% python3 -q
>>> import numpy as np
>>> np.set_printoptions(precision=2, suppress=True, linewidth=160, sign=" ")
>>> def rnd(a):
...     return np.round(a, 2) + 0
... 
>>> A2 = np.array([[2, 0, 2, 2, 2],
...     [1, 3, 2, 3, 0],
...     [0, 1, 2, 1, 1],
...     [1, 1, 1, 2, 3],
...     [1, 1, 1, 3, 3]])
>>> C = np.array([[-2, -2, 0, 2], [0, 3, 3, -3], [-2, 0, 3, 2], [1, 0, 2, 1]])
>>> mat = np.block([[A2, np.array([[2, -3, -2, 1],
...     [-3, -2, 3, 0],
...     [0, -2, -2, 2],
...     [-3, -1, 0, -1],
...     [2, 3, 3, 1]])], [np.zeros((4, 5)), C]])
>>> mat
array([[ 2.,  0.,  2.,  2.,  2.,  2., -3., -2.,  1.],
       [ 1.,  3.,  2.,  3.,  0., -3., -2.,  3.,  0.],
       [ 0.,  1.,  2.,  1.,  1.,  0., -2., -2.,  2.],
       [ 1.,  1.,  1.,  2.,  3., -3., -1.,  0., -1.],
       [ 1.,  1.,  1.,  3.,  3.,  2.,  3.,  3.,  1.],
       [ 0.,  0.,  0.,  0.,  0., -2., -2.,  0.,  2.],
       [ 0.,  0.,  0.,  0.,  0.,  0.,  3.,  3., -3.],
       [ 0.,  0.,  0.,  0.,  0., -2.,  0.,  3.,  2.],
       [ 0.,  0.,  0.,  0.,  0.,  1.,  0.,  2.,  1.]])
>>> r0 = np.array([-4, -3, 5, -4, -7, 0, -6, 6, -9])
>>> A2 = mat + np.outer(r0, np.eye(9)[3])
>>> np.linalg.matrix_rank(np.linalg.inv(A2) - np.linalg.inv(mat), tol=1e-8)
np.int64(1)
>>> np.linalg.matrix_rank(A2 - mat)
np.int64(1)
>>> rnd(np.linalg.det(A2) / np.linalg.det(mat)), rnd(1 + np.linalg.solve(mat, r0)[3])
(np.float64(-27.6), np.float64(-27.6))
>>> A2
array([[ 2.,  0.,  2., -2.,  2.,  2., -3., -2.,  1.],
       [ 1.,  3.,  2.,  0.,  0., -3., -2.,  3.,  0.],
       [ 0.,  1.,  2.,  6.,  1.,  0., -2., -2.,  2.],
       [ 1.,  1.,  1., -2.,  3., -3., -1.,  0., -1.],
       [ 1.,  1.,  1., -4.,  3.,  2.,  3.,  3.,  1.],
       [ 0.,  0.,  0.,  0.,  0., -2., -2.,  0.,  2.],
       [ 0.,  0.,  0., -6.,  0.,  0.,  3.,  3., -3.],
       [ 0.,  0.,  0.,  6.,  0., -2.,  0.,  3.,  2.],
       [ 0.,  0.,  0., -9.,  0.,  1.,  0.,  2.,  1.]])
>>> r0 = np.array([4, 9, 2])
>>> np.array([np.convolve(row, r0, "same") for row in mat])
array([[ 18.,  12.,  26.,  30.,  30.,  10., -31., -20.,   5.],
       [ 21.,  37.,  36.,  31.,  -6., -35., -12.,  23.,   6.],
       [  4.,  17.,  24.,  17.,  11.,  -6., -26., -14.,  14.],
       [ 13.,  15.,  19.,  32.,  19., -25., -15.,  -6.,  -9.],
       [ 13.,  15.,  23.,  41.,  41.,  36.,  43.,  37.,  15.],
       [  0.,   0.,   0.,   0.,  -8., -26., -22.,   4.,  18.],
       [  0.,   0.,   0.,   0.,   0.,  12.,  39.,  21., -21.],
       [  0.,   0.,   0.,   0.,  -8., -18.,   8.,  35.,  24.],
       [  0.,   0.,   0.,   0.,   4.,   9.,  10.,  22.,  13.]])
>>> np.convolve(mat[7], r0)
array([  0.,   0.,   0.,   0.,   0.,  -8., -18.,   8.,  35.,  24.,   4.])
>>> np.polyval(r0, mat[7])
array([  2.,   2.,   2.,   2.,   2.,   0.,   2.,  65.,  36.])
>>> np.cross(mat[7, :3], mat[2, :3])
array([ 0.,  0.,  0.])
>>> mat @ mat
array([[  8.,   6.,  12.,  16.,  18.,   3., -19., -15.,  16.],
       [  8.,  14.,  15.,  19.,  13., -16., -16.,   6.,   8.],
       [  3.,   7.,   8.,  10.,   8.,   2., -10.,  -6.,   8.],
       [  8.,   9.,  11.,  19.,  18.,   4.,   3.,   3.,   0.],
       [  9.,  10.,  12.,  21.,  21., -13.,   4.,  28.,   5.],
       [  0.,   0.,   0.,   0.,   0.,   6.,  -2.,  -2.,   4.],
       [  0.,   0.,   0.,   0.,   0.,  -9.,   9.,  12.,  -6.],
       [  0.,   0.,   0.,   0.,   0.,   0.,   4.,  13.,   4.],
       [  0.,   0.,   0.,   0.,   0.,  -5.,  -2.,   8.,   7.]])
>>> rnd(np.linalg.matrix_power(mat, 2))
array([[  8.,   6.,  12.,  16.,  18.,   3., -19., -15.,  16.],
       [  8.,  14.,  15.,  19.,  13., -16., -16.,   6.,   8.],
       [  3.,   7.,   8.,  10.,   8.,   2., -10.,  -6.,   8.],
       [  8.,   9.,  11.,  19.,  18.,   4.,   3.,   3.,   0.],
       [  9.,  10.,  12.,  21.,  21., -13.,   4.,  28.,   5.],
       [  0.,   0.,   0.,   0.,   0.,   6.,  -2.,  -2.,   4.],
       [  0.,   0.,   0.,   0.,   0.,  -9.,   9.,  12.,  -6.],
       [  0.,   0.,   0.,   0.,   0.,   0.,   4.,  13.,   4.],
       [  0.,   0.,   0.,   0.,   0.,  -5.,  -2.,   8.,   7.]])
>>> np.trace(mat)
np.float64(17.0)
>>> (mat - mat.T) / 2
array([[ 0. , -0.5,  1. ,  0.5,  0.5,  1. , -1.5, -1. ,  0.5],
       [ 0.5,  0. ,  0.5,  1. , -0.5, -1.5, -1. ,  1.5,  0. ],
       [-1. , -0.5,  0. ,  0. ,  0. ,  0. , -1. , -1. ,  1. ],
       [-0.5, -1. ,  0. ,  0. ,  0. , -1.5, -0.5,  0. , -0.5],
       [-0.5,  0.5,  0. ,  0. ,  0. ,  1. ,  1.5,  1.5,  0.5],
       [-1. ,  1.5,  0. ,  1.5, -1. ,  0. , -1. ,  1. ,  0.5],
       [ 1.5,  1. ,  1. ,  0.5, -1.5,  1. ,  0. ,  1.5, -1.5],
       [ 1. , -1.5,  1. ,  0. , -1.5, -1. , -1.5,  0. ,  0. ],
       [-0.5,  0. , -1. ,  0.5, -0.5, -0.5,  1.5,  0. ,  0. ]])
>>> np.allclose(mat, mat.T)
False
>>> np.allclose(mat @ mat.T, mat.T @ mat)
False
>>> rnd(np.linalg.det(mat))
np.float64(-780.0)
>>> A2 = mat[0, 0] * mat[1:] - np.outer(mat[1:, 0], mat[0])
>>> A2
array([[ 0.,  6.,  2.,  4., -2., -8., -1.,  8., -1.],
       [ 0.,  2.,  4.,  2.,  2.,  0., -4., -4.,  4.],
       [ 0.,  2.,  0.,  2.,  4., -8.,  1.,  2., -3.],
       [ 0.,  2.,  0.,  4.,  4.,  2.,  9.,  8.,  1.],
       [ 0.,  0.,  0.,  0.,  0., -4., -4.,  0.,  4.],
       [ 0.,  0.,  0.,  0.,  0.,  0.,  6.,  6., -6.],
       [ 0.,  0.,  0.,  0.,  0., -4.,  0.,  6.,  4.],
       [ 0.,  0.,  0.,  0.,  0.,  2.,  0.,  4.,  2.]])
>>> np.linalg.matrix_rank(A2), np.linalg.matrix_rank(mat)
(np.int64(8), np.int64(9))
>>> np.flatnonzero(~A2.round(6).any(axis=1))
array([], dtype=int64)
>>> def softmax(z):
...     e = np.exp(z - z.max(axis=-1, keepdims=True))
...     return e / e.sum(axis=-1, keepdims=True)
... 
>>> rnd(softmax(mat).sum(axis=1))
array([ 1.,  1.,  1.,  1.,  1.,  1.,  1.,  1.,  1.])
>>> rnd(softmax(mat[8] + -1))
array([ 0.05,  0.05,  0.05,  0.05,  0.05,  0.14,  0.05,  0.39,  0.14])
>>> rnd(softmax(mat[8]))
array([ 0.05,  0.05,  0.05,  0.05,  0.05,  0.14,  0.05,  0.39,  0.14])
>>> scores = mat @ mat.T / np.sqrt(9)
>>> rnd(softmax(scores)[8] @ mat)
array([ 0.57,  0.68,  0.66,  1.66,  1.47,  0.54,  1.34,  2.6 ,  0.88])
>>> X = np.load("dump.npy")
>>> X
array([[-2, -5,  0,  1,  3, -5,  3,  4,  2,  2,  2],
       [ 0,  4,  4, -1, -4,  2,  2, -2,  2,  3,  0],
       [ 0,  0,  0, -1, -5,  4, -5, -2,  5, -5,  4],
       [ 0,  0,  0,  0, -4,  5,  5, -5, -4,  2, -5],
       [ 0,  0,  0,  0,  5, -2,  4,  2,  0, -2, -1],
       [ 0,  0,  0,  0,  0, -2, -3,  5, -1,  5,  5],
       [ 0,  0,  0,  0,  0,  0,  1, -2, -3, -1,  2],
       [ 0,  0,  0,  0,  0,  0,  0, -4,  5, -4,  4],
       [ 0,  0,  0,  0,  0,  0,  0,  0,  1, -5, -5],
       [ 0,  0,  0,  0,  0,  0,  0,  0,  0, -2,  0],
       [ 0,  0,  0,  0,  0,  0,  0,  0,  0,  0,  5]])
>>> # triangular: eigenvalues sit on the diagonal
>>> U, sig, Vt = np.linalg.svd(X)
>>> rnd(sig)
array([ 16.22,  14.76,  11.57,   7.86,   6.58,   5.43,   2.92,   2.2 ,   0.58,   0.16,   0.  ])
>>> A2 = U[:, :10] @ np.diag(sig[:10]) @ Vt[:10]
>>> rnd(np.abs(X - A2).max())
np.float64(0.0)
>>> rnd(np.linalg.norm(X - A2, 2)), rnd(sig[10])
(np.float64(0.0), np.float64(0.0))
>>> np.linalg.matrix_rank(X, rtol=0.05)
np.int64(8)
>>> rnd(np.linalg.norm(X, "nuc"))
np.float64(68.28)
>>> rnd(np.linalg.norm(X, axis=0))
array([  2.  ,   6.4 ,   4.  ,   1.73,   9.54,   8.83,   9.43,   9.9 ,   9.22,  10.82,  11.87])
>>> rnd(np.linalg.norm(X, axis=1))
array([ 10.05,   8.6 ,  11.7 ,  11.66,   7.35,   9.43,   4.36,   8.54,   7.14,   2.  ,   5.  ])
>>> np.prod(np.diag(X)), rnd(np.linalg.det(X))
(np.int64(0), np.float64(0.0))
>>> np.linalg.matrix_rank(X - X[0, 0] * np.eye(11))
np.int64(10)
>>> U, sig, Vt = np.linalg.svd(X)
>>> evecs = Vt[:(sig > 1e-8).sum()]
>>> rng = np.random.default_rng(936917)
>>> x0 = X[6] + 3 * X[8] + rng.integers(2) * np.eye(11)[3]
>>> x0
array([  0.,   0.,   0.,   0.,   0.,   0.,   1.,  -2.,   0., -16., -13.])
>>> rnd(np.diag(evecs.T @ evecs))
array([ 0.24,  0.88,  0.88,  1.  ,  1.  ,  1.  ,  1.  ,  1.  ,  1.  ,  1.  ,  1.  ])
>>> np.linalg.matrix_rank(np.vstack([X, x0]))
np.int64(10)
>>> np.allclose(evecs.T @ evecs @ x0, x0)
True
>>> M = np.array([[-0.1, 0.6, 0.0, -0.2, -0.2],
...     [-0.6, -0.1, 0.3, -0.1, 2.1],
...     [-1.7, -0.7, -0.3, -0.3, 0.7],
...     [-1.73, -0.75, -0.34, -0.27, 0.61],
...     [0.7, 1.8, -1.6, 0.9, 1.1]])
>>> M
array([[-0.1 ,  0.6 ,  0.  , -0.2 , -0.2 ],
       [-0.6 , -0.1 ,  0.3 , -0.1 ,  2.1 ],
       [-1.7 , -0.7 , -0.3 , -0.3 ,  0.7 ],
       [-1.73, -0.75, -0.34, -0.27,  0.61],
       [ 0.7 ,  1.8 , -1.6 ,  0.9 ,  1.1 ]])
>>> q, evecs = np.linalg.qr(M[:, :4])[0], np.linalg.qr(M[:, 4:])[0]
>>> sig = np.linalg.svd(q.T @ evecs, compute_uv=False)
>>> rnd(np.linalg.norm(q @ q.T - evecs @ evecs.T, 2))
np.float64(1.0)
>>> (sig > 0.9).sum()
np.int64(1)
>>> np.allclose(M, M.T)
False
>>> rnd(np.trace(M))
np.float64(0.33)
>>> rnd((M + M.T) / 2)
array([[-0.1 ,  0.  , -0.85, -0.96,  0.25],
       [ 0.  , -0.1 , -0.2 , -0.42,  1.95],
       [-0.85, -0.2 , -0.3 , -0.32, -0.45],
       [-0.96, -0.42, -0.32, -0.27,  0.76],
       [ 0.25,  1.95, -0.45,  0.76,  1.1 ]])
>>> rnd(np.linalg.det(M))
np.float64(-0.1)
>>> rnd(np.abs(np.linalg.eigvals(M)).max())
np.float64(2.53)
